$ python -q
>>> import numpy as np
>>> np.set_printoptions(precision=2, suppress=True, linewidth=200)
>>> F = np.array([[-2, 2, 6], [-2, 2, 6], [0, 0, 0]])
>>> print(F)
[[-2  2  6]
 [-2  2  6]
 [ 0  0  0]]
>>> print(np.linalg.matrix_power(F, 4))
[[0 0 0]
 [0 0 0]
 [0 0 0]]
>>> print(np.round(np.abs(np.linalg.eigvals(F)).max(), 2))
0.0
>>> print((F - F.T) / 2)
[[ 0.  2.  3.]
 [-2.  0.  3.]
 [-3. -3.  0.]]
>>> print(F @ F)
[[0 0 0]
 [0 0 0]
 [0 0 0]]
>>> print(np.trace(F))
0
>>> print(np.allclose(F, F.T))
False
>>> print(np.allclose(F @ F.T, F.T @ F))
False
>>> print(np.argsort(-np.linalg.norm(F, axis=0).round(6), kind="stable")[:3])
[2 0 1]
>>> print([round(float(x), 2) for x in np.linalg.svd(F, compute_uv=False)[:3]])
[9.38, 0.0, 0.0]
>>> print(np.linalg.cond(F) > 100)
True
>>> K = np.array([[0, -1, 3, 1, -1],
...     [-1, 2, 2, -3, 2],
...     [0, 0, -2, 2, -1],
...     [-2, 0, 0, 1, -3],
...     [2, 1, 0, -1, 3]])
>>> rng = np.random.default_rng(3322)
>>> z = rng.permutation(5)
>>> B = K[:, z] * rng.choice([-1, 1], 5)
>>> print(B)
[[ 3  1  1  1  0]
 [ 2 -2 -2 -3 -1]
 [-2  1  0  2  0]
 [ 0  3  0  1 -2]
 [ 0 -3 -1 -1  2]]
>>> Uu, _, VT = np.linalg.svd(K.T @ B)
>>> print(z)
[2 4 1 3 0]
>>> print(np.round(np.linalg.lstsq(K, B)[0], 2) + 0)
[[ 0.  0.  0.  0.  1.]
 [ 0.  0. -1.  0.  0.]
 [ 1.  0.  0.  0.  0.]
 [ 0.  0.  0.  1.  0.]
 [ 0. -1.  0.  0.  0.]]
>>> t = rng.uniform(0, 2 * np.pi, 24)
>>> q, _ = np.linalg.qr(np.array([[-1.5, 0.5], [0.8, -1.9], [-0.1, -1.1]]))
>>> X = 10 * np.c_[np.cos(t), np.sin(t)] @ q.T
>>> print(X)
[[ 9.41 -1.87  2.81]
 [ 3.59 -8.33 -4.21]
 [ 7.14 -6.81 -1.61]
 [ 4.57  6.25  6.33]
 [ 8.28  2.21  5.15]
 [ 3.77  6.76  6.33]
 [ 8.65  1.47  4.8 ]
 [-8.83 -1.04 -4.58]
 [ 8.05  2.61  5.33]
 [-7.07  6.87  1.68]
 [ 6.03 -7.54 -2.6 ]
 [ 8.51 -5.26  0.07]
 [-7.91 -2.83 -5.42]
 [ 1.87 -8.43 -5.03]
 [-5.81  7.65  2.77]
 [ 7.45 -6.55 -1.29]
 [-4.33  8.18  3.78]
 [ 5.55  5.5   6.24]
 [ 7.84  2.94  5.47]
 [ 1.84  7.68  6.13]
 [-1.54 -7.79 -6.08]
 [-1.36 -7.85 -6.04]
 [-2.74  8.42  4.65]
 [-9.4   1.53 -3.05]]
>>> # rank 2
>>> r0 = np.array([-1, 0, -2, -1, 3])
>>> B = K + np.outer(r0, np.eye(5)[1])
>>> print(B)
[[ 0. -2.  3.  1. -1.]
 [-1.  2.  2. -3.  2.]
 [ 0. -2. -2.  2. -1.]
 [-2. -1.  0.  1. -3.]
 [ 2.  4.  0. -1.  3.]]
>>> print(np.round(np.linalg.det(B) / np.linalg.det(K), 2), round(float(1 + np.linalg.solve(K, r0)[1]), 2))
3.0 3.0
